% ipython --no-banner

In [1]: import numpy as np

In [2]: from numpy import linalg as LA

In [3]: np.set_printoptions(precision=2, suppress=True, linewidth=160)

In [4]: feats = np.arange(16).reshape(4, 4) + 4

In [5]: print(feats)
[[ 4  5  6  7]
 [ 8  9 10 11]
 [12 13 14 15]
 [16 17 18 19]]

In [6]: U, sv, Vh = LA.svd(feats)

In [7]: evecs = Vh[:(sv > 1e-8).sum()]

In [8]: rng = np.random.default_rng(74)

In [9]: x0 = feats[0] + -3 * feats[2] + rng.integers(2) * np.eye(4)[3]

In [10]: x0
Out[10]: array([-32., -34., -36., -38.])

In [11]: round(LA.norm(x0 - evecs.T @ evecs @ x0), 2)
Out[11]: np.float64(0.0)

In [12]: A2 = feats[0, 0] * feats[1:] - np.outer(feats[1:, 0], feats[0])

In [13]: A2
Out[13]: 
array([[  0,  -4,  -8, -12],
       [  0,  -8, -16, -24],
       [  0, -12, -24, -36]])

In [14]: np.flatnonzero(~A2.round(6).any(axis=1))
Out[14]: array([], dtype=int64)

In [15]: feats[:, 0] / feats[0, 0]
Out[15]: array([1., 2., 3., 4.])

In [16]: proj = np.triu(np.array([[9, 0, 1, 7], [-7, -9, -9, -4], [0, -3, -5, 4], [1, 5, 3, -5]]), 1) + np.eye(4)

In [17]: A2 = proj @ feats @ LA.inv(proj)

In [18]: np.trace(A2), np.trace(feats)
Out[18]: (np.float64(46.0), np.int64(46))

In [19]: u, g = feats[1], feats[3]

In [20]: u @ g
Out[20]: np.int64(670)

In [21]: u @ u
Out[21]: np.int64(366)

In [22]: p = (u @ g) / (u @ u) * u

In [23]: LA.matrix_rank(np.outer(u, g))
Out[23]: np.int64(1)

In [24]: np.round((g - p) @ u, 2)
Out[24]: np.float64(0.0)

In [25]: g - p
Out[25]: array([ 1.36,  0.52, -0.31, -1.14])

In [26]: np.argsort(-LA.norm(feats, axis=0).round(6), kind="stable")[:3]
Out[26]: array([3, 2, 1])

In [27]: LA.cond(feats) > 100
Out[27]: np.True_

In [28]: mat = np.load("data.npy")

In [29]: print(mat)
[[1.   0.5  0.25]
 [0.5  1.   0.5 ]
 [0.25 0.5  1.  ]]

In [30]: vals, evecs = LA.eig(mat)

In [31]: print(np.sort(LA.eigvals(LA.inv(mat))))
[0.54 1.33 2.46]

In [32]: print(vals)
[1.84 0.75 0.41]

In [33]: np.sort(LA.eigvals(mat.T))
Out[33]: array([0.41, 0.75, 1.84])

In [34]: np.sort(LA.eigvals(mat @ mat))
Out[34]: array([0.17, 0.56, 3.4 ])

In [35]: round(np.prod(vals), 2)
Out[35]: np.float64(0.56)

In [36]: u = np.array([9, 6])

In [37]: np.polyval(u, feats[0])
Out[37]: array([42, 51, 60, 69])

In [38]: np.array([np.convolve(row, u, "same") for row in feats])
Out[38]: 
array([[ 36,  69,  84,  99],
       [ 72, 129, 144, 159],
       [108, 189, 204, 219],
       [144, 249, 264, 279]])

In [39]: O, evecs = LA.qr(mat[:, :2])[0], LA.qr(mat[:, 2:])[0]

In [40]: sv = LA.svd(O.T @ evecs, compute_uv=False)

In [41]: round(float(LA.norm(O @ O.T - evecs @ evecs.T, 2)), 2)
Out[41]: 1.0

In [42]: sv
Out[42]: array([0.81])

In [43]: low = LA.cholesky(mat)

In [44]: low @ low.T
Out[44]: 
array([[1.  , 0.5 , 0.25],
       [0.5 , 1.  , 0.5 ],
       [0.25, 0.5 , 1.  ]])

In [45]: low
Out[45]: 
array([[1.  , 0.  , 0.  ],
       [0.5 , 0.87, 0.  ],
       [0.25, 0.43, 0.87]])

In [46]: print(np.round(np.prod(np.diag(low)) ** 2, 2), round(float(LA.det(mat)), 2))
0.56 0.56

In [47]: A2 = mat / np.sqrt((mat ** 2).mean(axis=1, keepdims=True))

In [48]: print(LA.norm(A2, axis=1))
[1.73 1.73 1.73]

In [49]: A2[0]
Out[49]: array([1.51, 0.76, 0.38])

In [50]: print(LA.matrix_rank(A2) == LA.matrix_rank(mat))
True

In [51]: m1 = np.loadtxt("dump.csv", delimiter=",")

In [52]: m1
Out[52]: 
array([[ 1., -1.,  1., -1.,  1., -1.,  1., -1.],
       [ 1.,  1., -1., -1.,  1.,  1., -1., -1.]])

In [53]: t3 = np.stack([m1, 3 * m1, m1[::-1]])

In [54]: print(t3.shape)
(3, 2, 8)

In [55]: LA.matrix_rank(t3)
Out[55]: array([2, 2, 2])

In [56]: LA.norm(t3, axis=(1, 2))
Out[56]: array([ 4., 12.,  4.])

In [57]: A2 = m1[0, 0] * m1[1:] - np.outer(m1[1:, 0], m1[0])

In [58]: A2
Out[58]: array([[ 0.,  2., -2.,  0.,  0.,  2., -2.,  0.]])

In [59]: np.flatnonzero(~A2.round(6).any(axis=1))
Out[59]: array([], dtype=int64)

In [60]: rank = LA.matrix_rank(feats)

In [61]: print(rank)
2

In [62]: ns = LA.svd(feats)[2][rank:].T

In [63]: print([int(LA.matrix_rank(feats[:, :j + 1])) for j in range(4)])
[1, 2, 2, 2]

In [64]: print(ns @ ns.T)
[[ 0.3 -0.4 -0.1  0.2]
 [-0.4  0.7 -0.2 -0.1]
 [-0.1 -0.2  0.7 -0.4]
 [ 0.2 -0.1 -0.4  0.3]]

In [65]: LA.matrix_rank(feats.T @ feats), LA.matrix_rank(feats @ feats.T)
Out[65]: (np.int64(2), np.int64(2))

In [66]: arr = np.load("w.npy")

In [67]: arr
Out[67]: 
array([[0, 3, 3, 1],
       [0, 0, 1, 2],
       [0, 3, 1, 1],
       [2, 0, 2, 0]])

In [68]: A2 = LA.inv(arr)

In [69]: round(float(LA.det(arr) * LA.det(A2)), 2)
Out[69]: 1.0

In [70]: print(LA.det(arr) * A2)
[[ 12.  -0. -12. -12.]
 [  2.   4. -10.  -0.]
 [-12.  -0.  12.  -0.]
 [  6. -12.  -6.  -0.]]

In [71]: (np.abs(A2) > 1e-9).astype(int)
Out[71]: 
array([[1, 0, 1, 1],
       [1, 1, 1, 0],
       [1, 0, 1, 0],
       [1, 1, 1, 0]])

In [72]: np.allclose(A2, arr.T)
Out[72]: False

In [73]: print(arr @ A2)
[[1. 0. 0. 0.]
 [0. 1. 0. 0.]
 [0. 0. 1. 0.]
 [0. 0. 0. 1.]]

In [74]: round(float(LA.cond(arr)), 2)
Out[74]: 6.6

In [75]: round(float(LA.slogdet(arr)[0]), 2)
Out[75]: -1.0

In [76]: arr @ arr
Out[76]: 
array([[ 2,  9,  8,  9],
       [ 4,  3,  5,  1],
       [ 2,  3,  6,  7],
       [ 0, 12,  8,  4]])

In [77]: print((arr - arr.T) / 2)
[[ 0.   1.5  1.5 -0.5]
 [-1.5  0.  -1.   1. ]
 [-1.5  1.   0.  -0.5]
 [ 0.5 -1.   0.5  0. ]]

In [78]: print(round(LA.det(arr), 2))
-24.0

In [79]: np.allclose(arr, arr.T)
Out[79]: False

In [80]: LA.determinant(arr)
---------------------------------------------------------------------------
AttributeError                            Traceback (most recent call last)
Cell In[80], line 1
----> 1 LA.determinant(arr)

AttributeError: module 'numpy.linalg' has no attribute 'determinant'
